$ python -q
>>> import numpy as np
>>> np.set_printoptions(precision=3, suppress=True, linewidth=160, floatmode="fixed")
>>> B = np.array([[1, 3, 0, 0], [3, -1, 1, -2], [3, 1, -3, -3], [-3, 0, 3, 2]])
>>> arr = np.tril(B)
>>> arr
array([[ 1,  0,  0,  0],
       [ 3, -1,  0,  0],
       [ 3,  1, -3,  0],
       [-3,  0,  3,  2]])
>>> B = np.linalg.inv(arr)
>>> np.round(arr @ B, 3) + 0
array([[1.000, 0.000, 0.000, 0.000],
       [0.000, 1.000, 0.000, 0.000],
       [0.000, 0.000, 1.000, 0.000],
       [0.000, 0.000, 0.000, 1.000]])
>>> np.linalg.matrix_power(arr, 2)
array([[ 1,  0,  0,  0],
       [ 0,  1,  0,  0],
       [-3, -4,  9,  0],
       [ 0,  3, -3,  4]])
>>> print(np.trace(arr))
-1
>>> np.allclose(arr, arr.T)
False
>>> np.sort(np.abs(np.linalg.eigvals(arr)))
array([1.000, 1.000, 2.000, 3.000])
>>> np.allclose(arr @ arr.T, arr.T @ arr)
False
>>> np.round(np.abs(np.linalg.eigvals(arr)).max(), 3)
np.float64(3.0)
>>> (arr + arr.T) / 2
array([[ 1.000,  1.500,  1.500, -1.500],
       [ 1.500, -1.000,  0.500,  0.000],
       [ 1.500,  0.500, -3.000,  1.500],
       [-1.500,  0.000,  1.500,  2.000]])
>>> np.round(np.linalg.det(arr), 3)
np.float64(6.0)
>>> q, V = np.linalg.qr(arr[:, :2])[0], np.linalg.qr(arr[:, 2:])[0]
>>> s = np.linalg.svd(q.T @ V, compute_uv=False)
>>> np.degrees(np.arccos(s.clip(0, 1)))
array([ 8.405, 66.094])
>>> np.round(np.linalg.norm(q @ q.T - V @ V.T, 2), 3)
np.float64(0.914)
>>> q, _ = np.linalg.qr(np.array([[-0.8, 0.6, -0.5, 0.3],
...     [0.1, 0.3, 0.5, -1.5],
...     [-0.1, -0.7, -1.6, -0.8],
...     [0.8, -0.2, -1.5, -0.1]]))
>>> V, _ = np.linalg.qr(np.array([[0.4, -0.6, -0.1, -0.3],
...     [0.5, 1.0, 0.1, 0.9],
...     [-1.9, 0.0, -0.2, -1.1],
...     [-0.6, 0.7, 1.5, 2.1]]))
>>> s = 20 * 0.2 ** np.arange(4)
>>> m1 = q[:, :4] * s @ V[:4]
>>> m1
array([[  2.512,  -5.155,  -3.076, -12.505],
       [  0.029,   2.009,   0.983,   0.751],
       [ -0.741,  -3.297,  -1.837,   0.019],
       [ -3.032,   6.469,   4.178,  11.362]])
>>> round(np.abs(np.linalg.eigvals(m1)).max(), 3)
np.float64(15.016)
>>> print(np.allclose(m1 @ m1.T, m1.T @ m1))
False
>>> (m1 - m1.T) / 2
array([[ 0.000, -2.592, -1.167, -4.736],
       [ 2.592,  0.000,  2.140, -2.859],
       [ 1.167, -2.140,  0.000, -2.080],
       [ 4.736,  2.859,  2.080,  0.000]])
>>> np.sort(np.abs(np.linalg.eigvals(m1)))
array([ 0.634,  1.037,  1.037, 15.016])
>>> x0 = np.array([5, 8, 9, 0])
>>> target = m1 @ x0
>>> target
array([-56.359,  25.072, -46.615,  74.198])
>>> print(np.linalg.solve(m1, target + m1[:, 3]))
[5.000 8.000 9.000 1.000]
>>> np.round(np.linalg.solve(m1, target), 3) + 0
array([5.000, 8.000, 9.000, 0.000])
>>> np.round(np.linalg.solve(m1, -2 * target), 3) + 0
array([-10.000, -16.000, -18.000,   0.000])
>>> np.round(np.linalg.solve(m1, m1[:, 0]), 3) + 0
array([1.000, 0.000, 0.000, 0.000])
>>> P = np.triu(np.array([[-7, -3, 5, -7], [-2, 1, 0, -7], [-4, 7, -7, -6], [5, 8, -1, -3]]), 1) + np.eye(4)
>>> B = P @ m1 @ np.linalg.inv(P)
>>> np.poly(B)
array([  1.000, -14.046, -14.499,  -1.565,  10.240])
>>> cov = m1.T @ m1
>>> np.allclose(cov, cov.T)
True
>>> np.linalg.svd(m1, compute_uv=False) ** 2
array([400.000,  16.000,   0.640,   0.026])
>>> cov
array([[ 16.055, -30.063, -19.006, -65.855],
       [-30.063,  83.332,  50.918, 139.407],
       [-19.006,  50.918,  31.260,  86.638],
       [-65.855, 139.407,  86.638, 286.019]])
>>> feats = np.load("data.npy")
>>> feats
array([[-0.675,  0.818, -1.886],
       [-0.568,  0.442, -1.811],
       [ 1.199, -1.431,  3.965],
       [ 0.099, -0.112,  0.519],
       [ 1.767, -1.675,  5.099],
       [-2.025,  1.873, -5.805],
       [-0.833,  0.962, -2.569],
       [-0.143,  0.293, -0.734],
       [-0.181,  0.112, -0.235],
       [ 0.433, -0.339,  1.152],
       [-0.211,  0.373, -0.741],
       [ 0.036, -0.224,  0.367],
       [ 0.160, -0.164,  0.478],
       [-0.464,  0.428, -1.197]])
>>> print(round(np.linalg.norm(feats, 2) / np.linalg.norm(feats), 3))
0.999
>>> np.argsort(-np.linalg.norm(feats, axis=0).round(6), kind="stable")[:3]
array([2, 1, 0])
>>> round(np.log10(np.linalg.cond(feats)))
2
>>> print(np.linalg.norm(feats, axis=0))
[3.266 3.283 9.664]
>>> round(float(np.linalg.norm(feats) ** 2 / np.linalg.norm(feats, 2) ** 2), 3)
1.002
>>> round(np.linalg.norm(feats[13] - feats[10]), 3)
np.float64(0.524)
>>> round(np.linalg.norm(feats, 2), 3)
np.float64(10.708)
>>> round(feats[13] @ feats[10], 3)
np.float64(1.145)
>>> np.round(np.linalg.norm(feats[13], 1), 3), np.round(np.linalg.norm(feats[13], np.inf), 3)
(np.float64(2.089), np.float64(1.197))
>>> rng = np.random.default_rng(1469)
>>> z = rng.permutation(3)
>>> B = feats[:, z] * rng.choice([-1, 1], 3)
>>> B
array([[ 1.886,  0.818,  0.675],
       [ 1.811,  0.442,  0.568],
       [-3.965, -1.431, -1.199],
       [-0.519, -0.112, -0.099],
       [-5.099, -1.675, -1.767],
       [ 5.805,  1.873,  2.025],
       [ 2.569,  0.962,  0.833],
       [ 0.734,  0.293,  0.143],
       [ 0.235,  0.112,  0.181],
       [-1.152, -0.339, -0.433],
       [ 0.741,  0.373,  0.211],
       [-0.367, -0.224, -0.036],
       [-0.478, -0.164, -0.160],
       [ 1.197,  0.428,  0.464]])
>>> left, _, Vt = np.linalg.svd(feats.T @ B)
>>> np.round(left @ Vt, 3) + 0
array([[ 0.000,  0.000, -1.000],
       [ 0.000,  1.000,  0.000],
       [-1.000,  0.000,  0.000]])
>>> z
array([2, 1, 0])
>>> q, V = np.linalg.qr(B[:, :2])[0], np.linalg.qr(B[:, 2:])[0]
>>> s = np.linalg.svd(q.T @ V, compute_uv=False)
>>> (s > 0.9).sum()
np.int64(1)
>>> s
array([0.997])
>>> print(round(np.linalg.norm(q @ q.T - V @ V.T, 2), 3))
1.0
>>> left, s, Vt = np.linalg.svd(feats)
>>> s
array([10.708,  0.357,  0.234])
>>> B = left[:, :1] @ np.diag(s[:1]) @ Vt[:1]
>>> print(np.linalg.matrix_rank(feats, rtol=0.05))
1
>>> W0 = np.loadtxt("layer7.csv", delimiter=",")
>>> W0
array([[ 0.106,  0.249,  0.112,  0.203, -0.198, -0.215],
       [ 0.249,  1.996, -0.200, -0.167,  0.612, -0.710],
       [ 0.112, -0.200,  1.555,  0.480,  0.537, -0.450],
       [ 0.203, -0.167,  0.480,  0.683, -0.822, -0.329],
       [-0.198,  0.612,  0.537, -0.822,  2.129, -0.006],
       [-0.215, -0.710, -0.450, -0.329, -0.006,  0.531]])
>>> # rows and columns are dependent
>>> left, s, Vt = np.linalg.svd(W0)
>>> V = Vt[:(s > 1e-8).sum()]
>>> x0 = W0[0] + -2 * W0[5] + rng.integers(2) * np.eye(6)[1]
>>> x0
array([ 0.536,  1.669,  1.012,  0.861, -0.186, -1.276])
>>> np.linalg.matrix_rank(np.vstack([W0, x0]))
np.int64(3)
>>> np.allclose(V.T @ V @ x0, x0)
True
>>> np.diag(V.T @ V)
array([0.053, 0.831, 0.764, 0.311, 0.789, 0.252])
>>> round(float(np.linalg.norm(x0 - V.T @ V @ x0)), 3)
0.0
